$ python -q
>>> import numpy as np
>>> np.set_printoptions(precision=4, suppress=True, linewidth=200)
>>> rnd = lambda a: np.round(a, 4) + 0
>>> rng = np.random.default_rng(817476)
>>> feats = np.eye(14, dtype=int)[rng.permutation(14)] * np.array([6, -5, 2, -6, 1, 3, -7, 0, -1, 8, 7, -2, -7, 1])
>>> feats
array([[ 0,  0,  0,  0,  0,  0,  0,  0,  0,  0,  0,  0,  0,  0],
       [ 0,  0,  0,  0,  0,  0,  0,  0,  0,  0,  0,  0, -7,  0],
       [ 0,  0,  0,  0,  0,  0,  0,  0,  0,  0,  0,  0,  0,  1],
       [ 0,  0,  0,  0,  0,  0,  0,  0,  0,  8,  0,  0,  0,  0],
       [ 0,  0,  0, -6,  0,  0,  0,  0,  0,  0,  0,  0,  0,  0],
       [ 0,  0,  0,  0,  0,  0,  0,  0, -1,  0,  0,  0,  0,  0],
       [ 0,  0,  2,  0,  0,  0,  0,  0,  0,  0,  0,  0,  0,  0],
       [ 0,  0,  0,  0,  0,  0,  0,  0,  0,  0,  0, -2,  0,  0],
       [ 0,  0,  0,  0,  0,  3,  0,  0,  0,  0,  0,  0,  0,  0],
       [ 0, -5,  0,  0,  0,  0,  0,  0,  0,  0,  0,  0,  0,  0],
       [ 0,  0,  0,  0,  0,  0,  0,  0,  0,  0,  7,  0,  0,  0],
       [ 0,  0,  0,  0,  0,  0, -7,  0,  0,  0,  0,  0,  0,  0],
       [ 6,  0,  0,  0,  0,  0,  0,  0,  0,  0,  0,  0,  0,  0],
       [ 0,  0,  0,  0,  1,  0,  0,  0,  0,  0,  0,  0,  0,  0]])
>>> # rows and columns are dependent
>>> np.abs(np.diag(np.linalg.qr(feats)[1])) > 1e-9
array([ True,  True,  True,  True,  True,  True,  True, False,  True,  True,  True, False,  True, False])
>>> print(np.linalg.cond(feats) > 100)
True
>>> np.linalg.matrix_rank(feats, rtol=0.1)
np.int64(13)
>>> np.argsort(-np.linalg.norm(feats, axis=0).round(6), kind="stable")[:3]
array([ 9,  6, 10])
>>> X = np.loadtxt("block1.csv", delimiter=",")
>>> rnd(X)
array([[-0.1252, -0.1386, -0.0182, -0.7262, -0.3032, -0.1475, -0.2703, -0.0456, -0.2388,  0.3709,  0.1958,  0.0394, -0.1173],
       [-0.0417, -0.1331,  0.0414, -0.1355,  0.0712, -0.1545,  0.2983, -0.1707,  0.0393,  0.1242, -0.1792, -0.1887,  0.4797],
       [ 0.4175, -0.2592, -0.3292, -0.284 , -0.0414, -0.0313,  0.3087, -0.3717,  0.219 , -0.329 ,  0.2287,  0.1885,  0.1715],
       [ 0.1879,  0.4426, -0.1188,  0.0175, -0.3903, -0.6351, -0.1203,  0.2678,  0.0435, -0.2337, -0.1119,  0.0887,  0.1867],
       [-0.2714,  0.0212, -0.3354,  0.3532, -0.6161,  0.2617,  0.1036, -0.1183, -0.0496,  0.2299,  0.2007, -0.1201,  0.3079],
       [-0.3549,  0.2763, -0.3077, -0.0588,  0.0055,  0.0139,  0.2956,  0.0059,  0.1455, -0.1836,  0.2939,  0.2189, -0.501 ],
       [ 0.167 , -0.5104, -0.1832,  0.3946,  0.0314, -0.3917, -0.0553,  0.1305,  0.152 ,  0.4221,  0.0944,  0.2838, -0.205 ],
       [ 0.4592,  0.0304, -0.1189,  0.0875, -0.1126, -0.0619,  0.213 , -0.0589, -0.3746,  0.0311,  0.0406, -0.6157, -0.413 ],
       [ 0.2714,  0.422 , -0.1905, -0.0015,  0.0643,  0.167 ,  0.072 , -0.3301, -0.163 ,  0.4228, -0.4235,  0.4212, -0.0595],
       [ 0.0626, -0.2435,  0.221 ,  0.1452, -0.424 ,  0.1315, -0.3661, -0.3858, -0.0359, -0.3852, -0.2388,  0.1728, -0.2264],
       [-0.2505,  0.0877,  0.4998,  0.0837, -0.1146, -0.4072,  0.3624, -0.4564,  0.1439,  0.147 ,  0.0026, -0.0488, -0.1644],
       [ 0.0209,  0.1448, -0.227 , -0.0813,  0.0436,  0.0197, -0.3723, -0.2072,  0.7101,  0.1691, -0.1289, -0.4159, -0.1191],
       [ 0.4384,  0.1984,  0.4838, -0.0172, -0.2221,  0.2923,  0.0814,  0.2018,  0.3071,  0.2022,  0.4033,  0.122 ,  0.0272],
       [-0.0417, -0.2374,  0.0014, -0.2162, -0.3278,  0.1647,  0.4072,  0.418 ,  0.2394,  0.0137, -0.5585, -0.0005, -0.1916]])
>>> U, s, vt = np.linalg.svd(feats)
>>> s
array([8., 7., 7., 7., 6., 6., 5., 3., 2., 2., 1., 1., 1., 0.])
>>> print(np.argmax(s[:-1] / (s[1:] + 1e-6)) + 1)
13
>>> M2 = U[:, :13] @ np.diag(s[:13]) @ vt[:13]
>>> print(rnd(np.linalg.norm(feats - M2, 2)), s[13])
0.0 0.0
>>> np.abs(feats - M2).max()
np.float64(0.0)
>>> np.linalg.matrix_rank(M2)
np.int64(13)
>>> J = np.loadtxt("layer18.csv", delimiter=",")
>>> J
array([[ 3.,  3.,  3.,  3.,  3.,  3.,  3.,  3.,  3.,  3.,  3.,  3.,  3.,  3.],
       [ 3.,  6.,  6.,  6.,  6.,  6.,  6.,  6.,  6.,  6.,  6.,  6.,  6.,  6.],
       [ 3.,  6.,  9.,  9.,  9.,  9.,  9.,  9.,  9.,  9.,  9.,  9.,  9.,  9.],
       [ 3.,  6.,  9., 12., 12., 12., 12., 12., 12., 12., 12., 12., 12., 12.],
       [ 3.,  6.,  9., 12., 15., 15., 15., 15., 15., 15., 15., 15., 15., 15.],
       [ 3.,  6.,  9., 12., 15., 18., 18., 18., 18., 18., 18., 18., 18., 18.],
       [ 3.,  6.,  9., 12., 15., 18., 21., 21., 21., 21., 21., 21., 21., 21.],
       [ 3.,  6.,  9., 12., 15., 18., 21., 24., 24., 24., 24., 24., 24., 24.],
       [ 3.,  6.,  9., 12., 15., 18., 21., 24., 27., 27., 27., 27., 27., 27.],
       [ 3.,  6.,  9., 12., 15., 18., 21., 24., 27., 30., 30., 30., 30., 30.],
       [ 3.,  6.,  9., 12., 15., 18., 21., 24., 27., 30., 33., 33., 33., 33.],
       [ 3.,  6.,  9., 12., 15., 18., 21., 24., 27., 30., 33., 36., 36., 36.],
       [ 3.,  6.,  9., 12., 15., 18., 21., 24., 27., 30., 33., 36., 39., 39.],
       [ 3.,  6.,  9., 12., 15., 18., 21., 24., 27., 30., 33., 36., 39., 42.]])
>>> # equal to its transpose
>>> M2 = J + rng.integers(-2, 3, (14, 1)) @ rng.integers(-2, 3, (1, 14))
>>> M2
array([[ 1.,  4.,  1.,  5.,  1.,  2.,  1.,  1.,  5.,  5.,  4.,  5.,  2.,  1.],
       [ 7.,  4., 10.,  2., 10.,  8., 10., 10.,  2.,  2.,  4.,  2.,  8., 10.],
       [-1.,  8.,  5., 13.,  5.,  7.,  5.,  5., 13., 13., 11., 13.,  7.,  5.],
       [-1.,  8.,  5., 16.,  8., 10.,  8.,  8., 16., 16., 14., 16., 10.,  8.],
       [ 5.,  5., 11., 10., 17., 16., 17., 17., 13., 13., 14., 13., 16., 17.],
       [-1.,  8.,  5., 16., 11., 16., 14., 14., 22., 22., 20., 22., 16., 14.],
       [ 5.,  5., 11., 10., 17., 19., 23., 23., 19., 19., 20., 19., 22., 23.],
       [ 3.,  6.,  9., 12., 15., 18., 21., 24., 24., 24., 24., 24., 24., 24.],
       [ 3.,  6.,  9., 12., 15., 18., 21., 24., 27., 27., 27., 27., 27., 27.],
       [ 7.,  4., 13.,  8., 19., 20., 25., 28., 23., 26., 28., 26., 32., 34.],
       [-1.,  8.,  5., 16., 11., 16., 17., 20., 31., 34., 35., 37., 31., 29.],
       [ 5.,  5., 11., 10., 17., 19., 23., 26., 25., 28., 32., 34., 37., 38.],
       [ 3.,  6.,  9., 12., 15., 18., 21., 24., 27., 30., 33., 36., 39., 39.],
       [ 3.,  6.,  9., 12., 15., 18., 21., 24., 27., 30., 33., 36., 39., 42.]])
>>> np.abs(M2 - J).sum(axis=1)
array([24., 48., 48., 48., 24., 48., 24.,  0.,  0., 48., 48., 24.,  0.,  0.])
